$ python3 -q
>>> import numpy as np
>>> import numpy.linalg as la
>>> np.set_printoptions(precision=2, suppress=True, linewidth=120)
>>> feats = np.load("mat.npy")
>>> feats
array([[-0.8, -0.1,  0.8,  2.1, -0.2, -1.1, -1.9, -0.2],
       [ 2. , -2. , -1.4, -0.7,  1.3,  0.9, -1.9,  0.2],
       [-0.6, -1.2, -0.5,  0.6, -0.7,  0.7,  0.5,  1.7],
       [-1.8,  1.3,  1.3, -1. ,  0.2,  0.3, -1.3, -0.2],
       [-1.1, -0.3,  0.9,  0.7, -1. ,  0.8, -0.8,  1.4],
       [15. , 11. ,  0. , 17. , -1. ,  1. , -2. ,  5. ],
       [ 0.2, -0.7,  0. , -0.2, -0.1, -2.7,  0.8, -0.7],
       [ 0.7,  1.5,  0.3,  1.3, -1. ,  0.7,  1.1, -0.9],
       [-1.2, -1.7,  0.5,  1.2,  0.6,  1. ,  0.2, -0.7],
       [ 0.4, -0.7, -1.4, -0.1, -0.2, -1.2,  2.1, -0.5],
       [-0.6,  1.2,  1.5,  1.3,  0.2, -0.5,  0. ,  0.6],
       [-0.5,  0.6,  0.9, -1.1,  1. ,  0. ,  0.8, -0.5],
       [-0.3, -0.1, -1.2,  1.2,  0.8,  0.4, -0.4, -0.5],
       [-0.2, -0.1,  0.2,  0.5, -1. , -1.1,  0.3, -2.3],
       [-1. , -0.5, -1.7, -0.1,  1.1,  0.5, -2.2,  0.5],
       [ 1.2, -1. , -1.2,  1.3,  0.3, -0.9,  0.7,  0.3],
       [ 1.5, -1.1, -0.6, -0.4, -0.4,  1. , -0.5,  0.1],
       [ 0.6, -0.2,  1. , -0.9, -1.4,  1. ,  0.5, -0.4],
       [-1. ,  0.1, -1.3, -0.3, -2. , -0.2, -1. ,  0.1],
       [ 2.2, -1.7, -0.3,  0.2,  1.7, -0.9, -0.3, -0.4],
       [ 1.9, -0.2, -0.2,  0.2,  0.3,  0.8,  0.5,  0.5],
       [ 0.7, -1.5,  0.6, -1.4,  0.1,  1.5,  0. ,  0.1],
       [-0.7,  0.7,  1.8,  1.1,  0.9,  0.8, -1.1, -0.6],
       [-0.6,  0.9,  2.1, -1. , -1. , -0.3, -0.3,  0.3],
       [ 1.4, -0.9, -0.4,  0.6,  0.4,  0. , -0.8, -0.6],
       [ 0.7, -0.4,  0.5, -0.6, -0.8, -0.4,  1.4,  0.5],
       [ 0.5, -0.3,  0.2,  1. , -0.4,  0.2,  1.1,  0.7],
       [-1. ,  0.6,  1.2, -1.8, -0.3, -0.5,  1.2, -1.2],
       [ 1.4, -0.7,  1.7, -0.1, -1.4,  0.2,  0.3,  0.4],
       [-2. , -0.3, -0.6, -0.1,  0.6, -0.1,  0.4,  0.6],
       [ 0.1,  2. , -0.2,  1.5,  0.7, -0.2,  0. , -0.4],
       [-0.3, -0.1,  0.4,  0.5,  0.5, -0.7, -1.1,  0.3],
       [ 1.1,  2. , -0.5, -1.5,  1.7,  2.1,  2. , -0.5],
       [-1.9, -0.1,  0.3, -0.4, -2.2,  0.9, -0.8,  2.2]])
>>> C = feats[[31, 14]].astype(float)
>>> for _ in range(5):
...     lab = la.norm(feats[:, None] - C, axis=-1).argmin(axis=1)
...     C = np.array([feats[lab == j].mean(axis=0) for j in range(2)])
... 
>>> lab
array([0, 1, 0, 0, 0, 0, 0, 0, 0, 0, 0, 0, 0, 0, 1, 0, 1, 0, 0, 1, 0, 1, 0, 0, 1, 0, 0, 0, 0, 0, 0, 0, 0, 0])
>>> np.bincount(lab)
array([28,  6])
>>> d = la.norm(feats[:, None] - feats[None], axis=-1)
>>> la.matrix_rank(d ** 2)
np.int64(10)
>>> d[:5, :5]
array([[0.  , 5.53, 4.25, 3.91, 3.18],
       [5.53, 0.  , 4.69, 5.9 , 5.26],
       [4.25, 4.69, 0.  , 4.62, 2.22],
       [3.91, 5.9 , 4.62, 0.  , 3.26],
       [3.18, 5.26, 2.22, 3.26, 0.  ]])
>>> d.mean(axis=1).argmax()
np.int64(5)
>>> E = np.load("layer11.npy")
>>> E
array([[ 0.01, -1.37,  1.08,  0.04, -0.12, -0.01],
       [ 0.  , -1.3 ,  1.1 ,  0.  , -0.2 , -0.1 ],
       [ 1.5 , -0.6 ,  1.3 ,  1.1 , -0.3 , -0.7 ]])
>>> x = np.array([0, -2, -3, -2, 0, -2])
>>> h = np.maximum(E @ x, 0)
>>> E * (h > 1e-9)[:, None]
array([[ 0., -0.,  0.,  0., -0., -0.],
       [ 0., -0.,  0.,  0., -0., -0.],
       [ 0., -0.,  0.,  0., -0., -0.]])
>>> np.tanh(E @ x)
array([-0.51, -0.46, -1.  ])
>>> h
array([0., 0., 0.])
>>> E.T @ h
array([0., 0., 0., 0., 0., 0.])
>>> la.cond(E) > 100
np.False_
>>> np.argsort(-la.norm(E, axis=0).round(6), kind="stable")[:3]
array([2, 1, 0])
>>> U, sig, VT = la.svd(E)
>>> sig
array([3.06, 1.66, 0.1 ])
>>> out = U[:, :2] @ np.diag(sig[:2]) @ VT[:2]
>>> out.round(2) + 0
array([[ 0.  , -1.35,  1.1 ,  0.01, -0.16, -0.05],
       [ 0.01, -1.32,  1.08,  0.03, -0.16, -0.06],
       [ 1.5 , -0.6 ,  1.3 ,  1.1 , -0.3 , -0.7 ]])
>>> round(float(np.abs(E - out).max()), 2)
0.04
>>> out = E / la.norm(E, axis=1, keepdims=True)
>>> gram = out @ out.T
>>> (np.abs(gram) > 0.9).astype(int)
array([[1, 1, 0],
       [1, 1, 0],
       [0, 0, 1]])
>>> np.argwhere(np.triu(np.abs(gram) > 0.95, 1))
array([[0, 1]])
>>> la.norm(out, axis=1)
array([1., 1., 1.])
>>> gram
array([[1.  , 1.  , 0.54],
       [1.  , 1.  , 0.55],
       [0.54, 0.55, 1.  ]])
>>> W0 = np.loadtxt("arr.csv", delimiter=",")
>>> W0
array([[ 0.,  0.,  0.,  0.],
       [ 3.,  3.,  0.,  3.],
       [12., 12.,  0., 12.],
       [12., 12.,  0., 12.]])
>>> out = np.array([[0, 0], [-1, 2], [-1, -1], [-1, 1]])
>>> W0 @ out
array([[  0.,   0.],
       [ -6.,   9.],
       [-24.,  36.],
       [-24.,  36.]])
>>> la.matrix_rank(np.vstack([W0, out.T]))
np.int64(3)
>>> np.vstack([W0, out.T]).shape
(6, 4)
>>> np.einsum("ij->j", W0)
array([27., 27.,  0., 27.])
>>> np.einsum("ik,kj->ij", W0, out)
array([[  0.,   0.],
       [ -6.,   9.],
       [-24.,  36.],
       [-24.,  36.]])
>>> la.matrix_rank(W0 @ out)
np.int64(1)
